$ python -q
>>> import numpy as np
>>> np.set_printoptions(precision=2, suppress=True, linewidth=160, sign=" ")
>>> def rd(a):
...     return np.round(a, 2) + 0
... 
>>> data = np.load("test5.npy")
>>> print(data)
[[ -7  -1  -3   1   4   5  -2   5   0   4   0  -4   0  -3   5]
 [  5  10   3   3   1   5  -2   2   4   1   1   1   2   2  -2]
 [ -3  -5 -37   0   2  -1   0   1   5  -1   1  -3   1  -4   2]
 [  4   5   0 -22  -2   3  -3   3  -5   2   0   5  -1   2   2]
 [  0   1   1   3  28   2  -3  -1   5  -2  -1   2   0  -2  -2]
 [ -2  -1   3   5   4  11   5  -3  -5   3  -2  -1  -2  -3   3]
 [  2  -4   1   3  -4  -5  49  -1  -5  -1  -4  -2   0   4  -2]
 [  4   2  -1  -2   5  -1  -2  13   4   3  -2  -4   3   3   2]
 [  3  -3   2   1   4  -4   1   0  45   4   0  -3  -1   3   0]
 [ -4  -1   4  -5   0   5  -2  -5   0 -44   4   4  -1   3  -2]
 [ -2  -4  -5   4   4   5   4   4   1   3  34   4  -1   3  -2]
 [ -1   1   1   0   5   0   5   0  -2  -2   3  23   4  -1   0]
 [  0  -3   2  -2   0  -3   1   2   5   5  -1   5 -15  -3   4]
 [ -1  -5  -2  -1   5   1  -1  -1   4  -3  -5  -2   3 -37  -1]
 [ -5   2   2   5   5  -4  -2  -3   2   5   0   5   0  -3 -15]]
>>> other = np.linalg.inv(data)
>>> print(rd(np.linalg.cond(data)))
14.99
>>> feats = np.loadtxt("arr.csv", delimiter=",")
>>> print(feats)
[[-3.  2.  0.  2.  2.  1. -3. -2. -3.  3.]
 [ 3. -3.  2.  0.  2.  2.  1. -3. -2. -3.]
 [-3.  3. -3.  2.  0.  2.  2.  1. -3. -2.]
 [-2. -3.  3. -3.  2.  0.  2.  2.  1. -3.]
 [-3. -2. -3.  3. -3.  2.  0.  2.  2.  1.]
 [ 1. -3. -2. -3.  3. -3.  2.  0.  2.  2.]
 [ 2.  1. -3. -2. -3.  3. -3.  2.  0.  2.]
 [ 2.  2.  1. -3. -2. -3.  3. -3.  2.  0.]
 [ 0.  2.  2.  1. -3. -2. -3.  3. -3.  2.]
 [ 2.  0.  2.  2.  1. -3. -2. -3.  3. -3.]]
>>> print(np.allclose(feats @ feats.T, feats.T @ feats))
True
>>> print((feats @ feats)[0])
[  2. -38.   9.   6.  24.  -4.  23. -10.  27. -38.]
>>> print(feats @ np.ones(10))
[-1. -1. -1. -1. -1. -1. -1. -1. -1. -1.]
>>> print(feats @ (-1.0) ** np.arange(10))
[-13.  13. -13.  13. -13.  13. -13.  13. -13.  13.]
>>> q, Rm = np.linalg.qr(feats)
>>> print(q.shape, Rm.shape)
(10, 10) (10, 10)
>>> print(np.trace(q @ q.T))
10.0
>>> x0 = np.array([2, 4, -2, 2, -2, -4, -3, -4, -4, -3])
>>> print(feats @ x0)
[ 18.   4.  16. -41. -23. -26.  -1.  15.  23.  29.]
>>> print((feats @ x0).argmax())
9
>>> print((feats * x0).sum(axis=1))
[ 18.   4.  16. -41. -23. -26.  -1.  15.  23.  29.]
>>> print(np.linalg.norm(feats @ x0) <= np.linalg.norm(feats, 2) * np.linalg.norm(x0) + 1e-9)
True
>>> print(feats @ np.eye(10)[5])
[ 1.  2.  2.  0.  2. -3.  3. -3. -2. -3.]
>>> print(feats @ np.ones(10))
[-1. -1. -1. -1. -1. -1. -1. -1. -1. -1.]
